% python3 -q
>>> import numpy as np
>>> from numpy import linalg as LA
>>> np.set_printoptions(precision=2, suppress=True, linewidth=120, floatmode="fixed")
>>> def rd(a):
...     return np.round(a, 2) + 0
... 
>>> K = np.loadtxt("data.csv", delimiter=",")
>>> print(K)
[[ 5.00  5.00  0.00  3.00  2.00  2.00  3.00  1.00]
 [ 5.00  5.00  0.00  3.00  2.00  2.00  3.00  1.00]
 [ 5.00  5.00  0.00  3.00  2.00  2.00  3.00  1.00]
 [ 0.00  0.00  3.00  6.00  0.00 11.00  0.00  0.00]
 [ 5.00  5.00  0.00  3.00  2.00  2.00  3.00  1.00]
 [ 3.00  3.00  1.00  4.00  0.00  5.00  2.00  0.00]
 [ 3.00  3.00  1.00  4.00  0.00  5.00  2.00  0.00]
 [ 1.00  1.00  2.00  5.00  0.00  8.00  1.00  0.00]
 [ 0.00  0.00  3.00  6.00  0.00 11.00  0.00  0.00]
 [ 0.00  0.00  3.00  6.00  0.00 11.00  0.00  0.00]
 [ 3.00  3.00  1.00  4.00  0.00  5.00  2.00  0.00]
 [ 1.00  1.00  2.00  5.00  0.00  8.00  1.00  0.00]
 [ 0.00  0.00  3.00  6.00  0.00 11.00  0.00  0.00]
 [ 1.00  1.00  2.00  5.00  0.00  8.00  1.00  0.00]
 [ 1.00  1.00  2.00  5.00  0.00  8.00  1.00  0.00]
 [ 5.00  5.00  0.00  3.00  2.00  2.00  3.00  1.00]
 [ 5.00  5.00  0.00  3.00  2.00  2.00  3.00  1.00]
 [ 3.00  3.00  1.00  4.00  0.00  5.00  2.00  0.00]
 [ 0.00  0.00  3.00  6.00  0.00 11.00  0.00  0.00]
 [ 1.00  1.00  2.00  5.00  0.00  8.00  1.00  0.00]
 [ 1.00  1.00  2.00  5.00  0.00  8.00  1.00  0.00]
 [ 5.00  5.00  0.00  3.00  2.00  2.00  3.00  1.00]
 [ 3.00  3.00  1.00  4.00  0.00  5.00  2.00  0.00]
 [ 1.00  1.00  2.00  5.00  0.00  8.00  1.00  0.00]
 [ 0.00  0.00  3.00  6.00  0.00 11.00  0.00  0.00]
 [ 0.00  0.00  3.00  6.00  0.00 11.00  0.00  0.00]
 [ 3.00  3.00  1.00  4.00  0.00  5.00  2.00  0.00]
 [ 3.00  3.00  1.00  4.00  0.00  5.00  2.00  0.00]
 [ 1.00  1.00  2.00  5.00  0.00  8.00  1.00  0.00]
 [ 0.00  0.00  3.00  6.00  0.00 11.00  0.00  0.00]
 [ 5.00  5.00  0.00  3.00  2.00  2.00  3.00  1.00]
 [ 5.00  5.00  0.00  3.00  2.00  2.00  3.00  1.00]
 [ 5.00  5.00  0.00  3.00  2.00  2.00  3.00  1.00]
 [ 5.00  5.00  0.00  3.00  2.00  2.00  3.00  1.00]
 [ 5.00  5.00  0.00  3.00  2.00  2.00  3.00  1.00]
 [ 1.00  1.00  2.00  5.00  0.00  8.00  1.00  0.00]
 [ 5.00  5.00  0.00  3.00  2.00  2.00  3.00  1.00]
 [ 5.00  5.00  0.00  3.00  2.00  2.00  3.00  1.00]
 [ 3.00  3.00  1.00  4.00  0.00  5.00  2.00  0.00]
 [ 1.00  1.00  2.00  5.00  0.00  8.00  1.00  0.00]]
>>> # row 1 repeats row 0
>>> left, s, VT = LA.svd(K)
>>> print(np.argmax(s[:-1] / (s[1:] + 1e-6)) + 1)
4
>>> print(rd(s))
[55.02 28.96  3.35  0.85  0.00  0.00  0.00  0.00]
>>> M2 = left[:, :4] @ np.diag(s[:4]) @ VT[:4]
>>> print(rd(LA.norm(K - M2, 2)), rd(s[4]))
0.0 0.0
>>> print(rd(np.abs(K - M2).max()))
0.0
>>> T = np.stack([K, -3 * K, K[::-1]])
>>> print((T @ K.T).shape)
(3, 40, 40)
>>> print(T.shape)
(3, 40, 8)
>>> print(LA.matrix_rank(T.reshape(3, -1)))
2
>>> rk = LA.matrix_rank(K)
>>> print(rk)
4
>>> null = LA.svd(K)[2][rk:].T
>>> print([int(LA.matrix_rank(K[:, :j + 1])) for j in range(8)])
[1, 1, 2, 3, 4, 4, 4, 4]
>>> print([int(LA.matrix_rank(np.delete(K, i, axis=0))) for i in range(40)])
[4, 4, 4, 4, 4, 4, 4, 4, 4, 4, 4, 4, 4, 4, 4, 4, 4, 4, 4, 4, 4, 4, 4, 4, 4, 4, 4, 4, 4, 4, 4, 4, 4, 4, 4, 4, 4, 4, 4, 4]
>>> print(np.allclose(K @ null, 0))
True
>>> print([int(LA.matrix_rank(K[:i])) for i in range(1, len(K) + 1)])
[1, 1, 1, 2, 2, 3, 3, 4, 4, 4, 4, 4, 4, 4, 4, 4, 4, 4, 4, 4, 4, 4, 4, 4, 4, 4, 4, 4, 4, 4, 4, 4, 4, 4, 4, 4, 4, 4, 4, 4]
>>> print(null.shape)
(8, 4)
>>> lab = K[:, 7] > np.median(K[:, 7])
>>> f = K[lab].mean(axis=0) - K[~lab].mean(axis=0)
>>> print((((K - K.mean(axis=0)) @ f > 0) == lab).mean())
0.8
>>> print(np.argsort(-np.abs(f).round(6), kind="stable"))
[5 0 1 2 3 4 6 7]
>>> print(((K - K.mean(axis=0)) @ f > 0).astype(int))
[1 1 1 0 1 1 1 0 0 0 1 0 0 0 0 1 1 1 0 0 0 1 1 0 0 0 1 1 0 0 1 1 1 1 1 0 1 1 1 0]
>>> print(rd(f))
[ 3.69  3.69 -2.00 -2.00  2.00 -6.00  2.00  1.00]
>>> C2 = np.cov(K, rowvar=False)
>>> print(C2.shape)
(8, 8)
>>> print(rd(K.std(axis=0)))
[2.01 2.01 1.14 1.14 0.95 3.43 1.14 0.48]
